% python3 -q
>>> import numpy as np
>>> np.set_printoptions(precision=2, suppress=True, linewidth=140)
>>> rng = np.random.default_rng(680659)
>>> feats = (rng.random((7, 7)) < 0.3) + np.eye(7)
>>> feats /= feats.sum(axis=1, keepdims=True)
>>> feats
array([[0.33, 0.  , 0.  , 0.33, 0.33, 0.  , 0.  ],
       [0.  , 0.5 , 0.  , 0.  , 0.  , 0.5 , 0.  ],
       [0.17, 0.17, 0.33, 0.  , 0.  , 0.17, 0.17],
       [0.  , 0.33, 0.33, 0.33, 0.  , 0.  , 0.  ],
       [0.2 , 0.2 , 0.  , 0.2 , 0.4 , 0.  , 0.  ],
       [0.  , 0.17, 0.17, 0.17, 0.17, 0.33, 0.  ],
       [0.5 , 0.  , 0.  , 0.  , 0.  , 0.  , 0.5 ]])
>>> T = np.stack([feats, -3 * feats, feats[::-1]])
>>> np.round(np.linalg.det(T), 2) + 0
array([ 0.  , -2.03,  0.  ])
>>> (T @ feats.T).shape
(3, 7, 7)
>>> O, Rm = np.linalg.qr(feats)
>>> O.shape, Rm.shape
((7, 7), (7, 7))
>>> round(float(abs(Rm[0, 0])), 2), np.round(np.linalg.norm(feats[:, 0]), 2)
(0.65, np.float64(0.65))
>>> np.round(O.T @ O, 2) + 0
array([[1., 0., 0., 0., 0., 0., 0.],
       [0., 1., 0., 0., 0., 0., 0.],
       [0., 0., 1., 0., 0., 0., 0.],
       [0., 0., 0., 1., 0., 0., 0.],
       [0., 0., 0., 0., 1., 0., 0.],
       [0., 0., 0., 0., 0., 1., 0.],
       [0., 0., 0., 0., 0., 0., 1.]])
>>> round(np.trace(O @ O.T), 2)
np.float64(7.0)
>>> feats.sum(axis=1)
array([1., 1., 1., 1., 1., 1., 1.])
>>> feats @ np.ones(7)
array([1., 1., 1., 1., 1., 1., 1.])
>>> p = np.eye(7)[6]
>>> for _ in range(5):
...     p = p @ feats
...     print(p.round(2))
... 
[0.5 0.  0.  0.  0.  0.  0.5]
[0.42 0.   0.   0.17 0.17 0.   0.25]
[0.3  0.09 0.06 0.23 0.21 0.   0.12]
[0.21 0.17 0.09 0.22 0.18 0.05 0.07]
[0.16 0.22 0.11 0.19 0.15 0.12 0.05]
>>> m1 = np.load("data.npy")
>>> m1
array([[ 0.66,  0.11, -0.34,  0.34, -0.57],
       [ 0.11,  0.96,  0.11, -0.11,  0.19],
       [-0.34,  0.11,  0.66,  0.34, -0.57],
       [ 0.34, -0.11,  0.34,  0.66,  0.57],
       [-0.57,  0.19, -0.57,  0.57,  0.06]])
>>> ev, evecs = np.linalg.eigh(m1)
>>> x = np.array([2, 2, -3, 3, 0])
>>> round(x @ m1 @ x / (x @ x), 2), round(float(ev[0]), 2), ev[-1]
(np.float64(0.72), -1.0, np.float64(1.0))
>>> np.round(evecs * np.abs(ev) @ evecs.T, 2) + 0
array([[1., 0., 0., 0., 0.],
       [0., 1., 0., 0., 0.],
       [0., 0., 1., 0., 0.],
       [0., 0., 0., 1., 0.],
       [0., 0., 0., 0., 1.]])
>>> np.linalg.eigvalsh(m1[1:, 1:])
array([-0.66,  1.  ,  1.  ,  1.  ])
>>> np.round(x @ m1 @ x, 2)
np.float64(18.6)
>>> K = np.array([[8, 1, 3, 4, 5, 1],
...     [3, 1, 3, 1, 6, 0],
...     [4, 3, 9, 7, 6, 6],
...     [2, 5, 8, 5, 3, 9],
...     [1, 7, 8, 4, 1, 8]])
>>> A2 = K + rng.integers(-2, 3, (5, 2)) @ rng.integers(-2, 3, (2, 6))
>>> A2
array([[ 6,  3,  1,  6,  1, -1],
       [ 1,  3,  1,  3,  2, -2],
       [ 6,  1, 11,  5, 10,  8],
       [ 1,  2,  8,  4,  4,  8],
       [-2,  2,  7,  3,  1,  5]])
>>> np.linalg.matrix_rank(A2 - K, tol=1e-8)
np.int64(2)
>>> np.abs(A2 - K).sum(axis=1)
array([14, 14, 14,  7, 13])
>>> np.round(np.linalg.norm(A2[0] - A2[2]), 2)
np.float64(16.34)
>>> round(np.linalg.norm(A2, "nuc"), 2)
np.float64(43.62)
>>> np.round(np.linalg.norm(A2, 2), 2)
np.float64(24.07)
>>> np.linalg.norm(A2, axis=0)
array([ 8.83,  5.2 , 15.36,  9.75, 11.05, 12.57])
>>> A2[0] @ A2[2]
np.int64(82)
>>> round(np.linalg.norm(A2) ** 2 / np.linalg.norm(A2, 2) ** 2, 2)
np.float64(1.24)
>>> np.linalg.norm(A2, axis=1).argmax()
np.int64(2)
>>> A2 = np.array([[2, 2, 5], [3, 1, 4], [4, 0, 0], [1, 0, 1], [3, 5, 4], [1, 1, 5]])
>>> np.einsum("ik,kj->ij", K, A2)
array([[51, 43, 73],
       [40, 37, 44],
       [84, 47, 93],
       [74, 33, 92],
       [70, 22, 81]])
>>> np.linalg.matrix_rank(np.vstack([K, A2.T]))
np.int64(6)
>>> K @ A2
array([[51, 43, 73],
       [40, 37, 44],
       [84, 47, 93],
       [74, 33, 92],
       [70, 22, 81]])
>>> np.linalg.matrix_rank(K @ A2)
np.int64(3)
>>> G = K.T @ K
>>> G
array([[ 94,  40,  93,  77,  89,  58],
       [ 40,  85, 129,  79,  51, 120],
       [ 93, 129, 227, 150, 119, 193],
       [ 77,  79, 150, 107,  87, 123],
       [ 89,  51, 119,  87, 107,  76],
       [ 58, 120, 193, 123,  76, 182]])
>>> np.linalg.svd(K, compute_uv=False) ** 2
array([671.61, 108.62,  12.52,   7.44,   1.81])
>>> np.round(np.linalg.eigvalsh(G)[::-1], 2) + 0
array([671.61, 108.62,  12.52,   7.44,   1.81,   0.  ])
>>> ev, evecs = np.linalg.eig(m1)
>>> ev
array([ 1., -1.,  1.,  1.,  1.])
>>> np.round(m1 @ evecs[:, 0] - ev[0] * evecs[:, 0], 2) + 0
array([0., 0., 0., 0., 0.])
>>> data = np.loadtxt("test13.csv", delimiter=",")
>>> data
array([[ 0.3 , -0.2 , -4.03,  0.1 , -2.45, -0.81, -1.4 ],
       [ 2.43,  1.65, -0.58, -0.13, -2.25,  1.49,  2.95],
       [ 1.41,  1.11, -2.45, -1.8 ,  0.45,  2.51,  2.45],
       [ 2.19,  1.8 , -2.17, -2.58,  1.61, -0.39,  1.68],
       [ 1.83,  0.03, -3.89,  2.01, -0.21,  1.07, -1.12],
       [-0.75,  1.66, -2.04,  1.63,  1.  , -3.71,  0.27],
       [-0.65,  0.57,  2.82,  3.04,  2.43,  0.85, -0.65],
       [ 2.53, -1.71,  2.74,  1.91,  0.43,  0.73,  1.94],
       [ 1.84,  0.37,  2.96,  3.14,  1.47,  0.48, -0.66],
       [ 2.78,  2.  ,  2.69, -1.58, -1.57, -0.86,  0.6 ],
       [-0.33,  0.85,  0.13,  1.41, -2.98, -0.76,  3.56],
       [ 2.41,  1.5 , -0.19, -2.21, -1.44, -2.28, -2.18],
       [-0.06,  3.37,  0.26,  2.44,  2.51, -1.14,  0.17],
       [-2.74, -1.11, -0.73, -1.61, -0.2 , -3.57,  0.64],
       [ 0.7 ,  2.34,  0.25, -0.88,  0.97, -3.55,  2.16],
       [-0.24, -3.12, -0.19, -0.24, -1.02, -3.64,  0.94],
       [-2.16,  2.16,  0.74, -0.92,  0.97,  3.49, -1.07],
       [-2.15,  1.71, -1.77,  0.56, -1.36,  3.27,  1.21],
       [ 0.99,  1.48,  0.05, -0.53, -3.52, -3.03, -0.11],
       [-2.2 ,  0.93,  0.87,  0.12,  2.82,  0.11,  3.25],
       [ 0.96,  0.39,  2.18, -0.09, -4.26, -0.22, -0.99],
       [-0.07,  4.6 ,  0.34,  0.33, -0.31, -1.78, -0.58],
       [-3.45, -0.62, -0.98,  1.34, -2.36, -1.87, -0.95],
       [-2.25, -3.92, -1.33,  0.4 , -0.82, -0.42,  1.31],
       [-1.29,  0.83,  2.44,  0.58, -3.98,  0.68, -0.18],
       [-4.13, -2.28,  0.94, -0.23,  0.12,  1.12,  0.73],
       [ 2.52, -1.88, -3.25,  1.72,  0.34, -1.22,  0.04],
       [ 1.86,  0.37,  4.13, -0.03, -1.92,  0.68,  0.42],
       [-0.15,  0.48, -0.06, -1.1 ,  3.1 ,  3.38, -1.57],
       [-1.43, -0.58, -0.31,  1.67, -2.14, -3.67, -1.28],
       [-1.78,  0.5 , -2.84, -0.17, -1.67,  2.12,  2.49],
       [ 2.9 , -0.82,  2.01, -1.25,  1.33,  1.63, -2.43]])
>>> proj = data @ np.linalg.solve(data.T @ data, data.T)
>>> np.trace(proj)
np.float64(7.0)
>>> np.allclose(proj @ proj, proj)
True
>>> mat = np.load("layer9.npy")
>>> mat
array([[ 1.04,  0.78,  2.22],
       [-1.47,  0.23,  0.15],
       [ 2.2 ,  0.61,  2.13]])
>>> round(float(np.linalg.det(2 * mat)), 2), round(float(np.linalg.det(mat)), 2)
(-0.0, -0.0)
>>> np.round(np.linalg.eigvals(mat), 2) + 0
array([ 3.64, -0.24,  0.  ])
>>> lab = rng.permutation(3)
>>> lab
array([0, 2, 1])
>>> A2 = mat[lab][:, lab]
>>> A2
array([[ 1.04,  2.22,  0.78],
       [ 2.2 ,  2.13,  0.61],
       [-1.47,  0.15,  0.23]])
>>> np.diag(A2)
array([1.04, 2.13, 0.23])
>>> np.trace(A2)
np.float64(3.4)
>>> np.round(np.sort(np.abs(np.linalg.eigvals(A2))), 2) + 0
array([0.  , 0.24, 3.64])
>>> Uu, sig, Vh = np.linalg.svd(K, full_matrices=False)
>>> np.cumsum(sig ** 2) / np.sum(sig ** 2)
array([0.84, 0.97, 0.99, 1.  , 1.  ])
>>> sig
array([25.92, 10.42,  3.54,  2.73,  1.35])
>>> np.allclose(Uu * sig @ Vh, K)
True
>>> (sig > 1e-8).sum()
np.int64(5)
>>> Uu.shape, sig.shape, Vh.shape
((5, 5), (5,), (5, 6))
>>> round(float(np.sqrt((sig ** 2).sum())), 2), round(float(np.linalg.norm(K)), 2)
(28.32, 28.32)
>>> F = np.load("arr.npy")
>>> F
array([[  0,   2,   0,   0,  -4,   0,   4,   4],
       [  0,   5,   0,   0, -10,   0,  10,  10],
       [ -7,  -3, -14, -14,  -8,  -7,  -6,  -6],
       [ -1,   2,  -2,  -2,  -6,  -1,   4,   4],
       [ -1,  -2,  -2,  -2,   2,  -1,  -4,  -4],
       [ -3,   0,  -6,  -6,  -6,  -3,   0,   0],
       [  8,   3,  16,  16,  10,   8,   6,   6],
       [ -2,  -5,  -4,  -4,   6,  -2, -10, -10]])
>>> Uu, sig, Vh = np.linalg.svd(F)
>>> np.argmax(sig[:-1] / (sig[1:] + 1e-6)) + 1
np.int64(2)
>>> sig.round(2) + 0
array([40.97, 26.71,  0.  ,  0.  ,  0.  ,  0.  ,  0.  ,  0.  ])
>>> A2 = Uu[:, :2] @ np.diag(sig[:2]) @ Vh[:2]
>>> np.round(np.abs(F - A2).max(), 2)
np.float64(0.0)
>>> round(np.linalg.norm(F - A2) / np.linalg.norm(F), 2)
np.float64(0.0)
>>> A2 = F + rng.integers(-2, 3, (8, 2)) @ rng.integers(-2, 3, (2, 8))
>>> A2
array([[  4,   0,   2,   4,  -2,  -4,   2,   6],
       [  4,   8,  -3,  -2, -11,   0,  11,  11],
       [-11,  -1, -16, -18, -10,  -3,  -4,  -8],
       [  3,   5,  -5,  -4,  -7,  -1,   5,   5],
       [  0,  -5,   1,   2,   4,  -4,  -6,  -3],
       [ -3,   0,  -6,  -6,  -6,  -3,   0,   0],
       [  7,   6,  13,  12,   8,  11,   8,   5],
       [ -5,  -1,  -8, -10,   3,   3,  -7, -12]])
>>> np.round(np.linalg.svd(A2 - F, compute_uv=False), 2) + 0
array([19.11,  9.11,  0.  ,  0.  ,  0.  ,  0.  ,  0.  ,  0.  ])
>>> A2 - F
array([[ 4, -2,  2,  4,  2, -4, -2,  2],
       [ 4,  3, -3, -2, -1,  0,  1,  1],
       [-4,  2, -2, -4, -2,  4,  2, -2],
       [ 4,  3, -3, -2, -1,  0,  1,  1],
       [ 1, -3,  3,  4,  2, -3, -2,  1],
       [ 0,  0,  0,  0,  0,  0,  0,  0],
       [-1,  3, -3, -4, -2,  3,  2, -1],
       [-3,  4, -4, -6, -3,  5,  3, -2]])
>>> np.linalg.matrix_rank(A2 - F, tol=1e-8)
np.int64(2)
>>> r = np.linalg.matrix_rank(A2)
>>> r
np.int64(4)
>>> ns = np.linalg.svd(A2)[2][r:].T
>>> [int(np.linalg.matrix_rank(A2[:, :j + 1])) for j in range(8)]
[1, 2, 3, 4, 4, 4, 4, 4]
>>> [int(np.linalg.matrix_rank(np.delete(A2, i, axis=0))) for i in range(8)]
[4, 4, 4, 4, 4, 4, 4, 4]
>>> ns @ ns.T
array([[ 0.21, -0.25,  0.14, -0.09, -0.21,  0.11,  0.05, -0.14],
       [-0.25,  0.64,  0.12,  0.13,  0.02, -0.28, -0.24, -0.06],
       [ 0.14,  0.12,  0.54, -0.39, -0.15, -0.12, -0.1 , -0.11],
       [-0.09,  0.13, -0.39,  0.57, -0.16,  0.06, -0.03, -0.19],
       [-0.21,  0.02, -0.15, -0.16,  0.51, -0.18,  0.22,  0.27],
       [ 0.11, -0.28, -0.12,  0.06, -0.18,  0.37, -0.23,  0.19],
       [ 0.05, -0.24, -0.1 , -0.03,  0.22, -0.23,  0.6 , -0.26],
       [-0.14, -0.06, -0.11, -0.19,  0.27,  0.19, -0.26,  0.56]])
>>> [int(np.linalg.matrix_rank(A2[:i])) for i in range(1, len(A2) + 1)]
[1, 2, 3, 4, 4, 4, 4, 4]
>>> M = np.load("mat.npy")
>>> M
array([[11,  5, -5,  8],
       [ 6, 17,  5, -4],
       [ 2,  5,  8, -8],
       [ 2, -4, -6,  2]])
>>> u = np.array([0, -3, -1])
>>> np.array([np.convolve(row, u, "same") for row in M])
array([[-33, -26,  10, -19],
       [-18, -57, -32,   7],
       [ -6, -17, -29,  16],
       [ -6,  10,  22,   0]])
>>> np.correlate(M[2], M[3], "full")
array([  4,  -2, -22, -80,  26,  48, -16])
>>> np.polyval(u, M[2])
array([ -7, -16, -25,  23])
>>> proj = np.triu(np.array([[-3, 2, -2, 1], [-2, -3, -1, -2], [2, -1, 0, 2], [0, 2, 0, 2]]), 1) + np.eye(4)
>>> A2 = proj @ M @ np.linalg.inv(proj)
>>> A2
array([[ 21., -17.,   8., -53.],
       [  0.,  20.,  29., -18.],
       [  6., -15.,  -7., -26.],
       [  2.,  -8., -10.,   4.]])
>>> np.linalg.matrix_rank(A2)
np.int64(4)
>>> np.poly(A2)
array([    1.,   -38.,   358.,   233., -5146.])
>>> np.trace(A2), np.trace(M)
(np.float64(38.0), np.int64(38))
>>> lab = rng.permutation(4)
>>> A2 = M[:, lab] * rng.choice([-1, 1], 4)
>>> A2
array([[-11,  -8,   5,   5],
       [ -6,   4,  -5,  17],
       [ -2,   8,  -8,   5],
       [ -2,  -2,   6,  -4]])
>>> Uu, _, Vh = np.linalg.svd(M.T @ A2)
>>> np.round(np.linalg.lstsq(M, A2)[0], 2) + 0
array([[-1.,  0.,  0.,  0.],
       [ 0.,  0.,  0.,  1.],
       [ 0.,  0., -1.,  0.],
       [ 0., -1.,  0.,  0.]])
>>> x = np.array([-9, -9, -4, -2])
>>> y = A2 @ x
>>> y
array([141,   4, -32,  20])
>>> np.linalg.solve(A2, 2 * y)
array([-18., -18.,  -8.,  -4.])
>>> np.linalg.solve(A2, y)
array([-9., -9., -4., -2.])
>>> np.linalg.solve(A2, A2[:, 3])
array([-0.,  0.,  0.,  1.])
>>> A2 = M[0, 0] * M[1:] - np.outer(M[1:, 0], M[0])
>>> A2
array([[   0,  157,   85,  -92],
       [   0,   45,   98, -104],
       [   0,  -54,  -56,    6]])
>>> M[:, 0] / M[0, 0]
array([1.  , 0.55, 0.18, 0.18])
>>> W0 = np.load("m.npy")
>>> W0
array([[ 1.  ,  0.  ,  0.  ,  0.  ,  0.  ,  0.  ],
       [ 0.  , -0.71,  0.  ,  0.  , -0.71,  0.  ],
       [ 0.  ,  0.  ,  1.  ,  0.  ,  0.  ,  0.  ],
       [ 0.  ,  0.  ,  0.  ,  1.  ,  0.  ,  0.  ],
       [ 0.  ,  0.71,  0.  ,  0.  , -0.71,  0.  ],
       [ 0.  ,  0.  ,  0.  ,  0.  ,  0.  ,  1.  ]])
>>> O, evecs = np.linalg.qr(W0[:, :1])[0], np.linalg.qr(W0[:, 1:])[0]
>>> sig = np.linalg.svd(O.T @ evecs, compute_uv=False)
>>> np.round(np.linalg.norm(O @ O.T - evecs @ evecs.T, 2), 2)
np.float64(1.0)
>>> np.degrees(np.arccos(sig.clip(0, 1)))
array([90.])
>>> sig.round(2) + 0
array([0.])
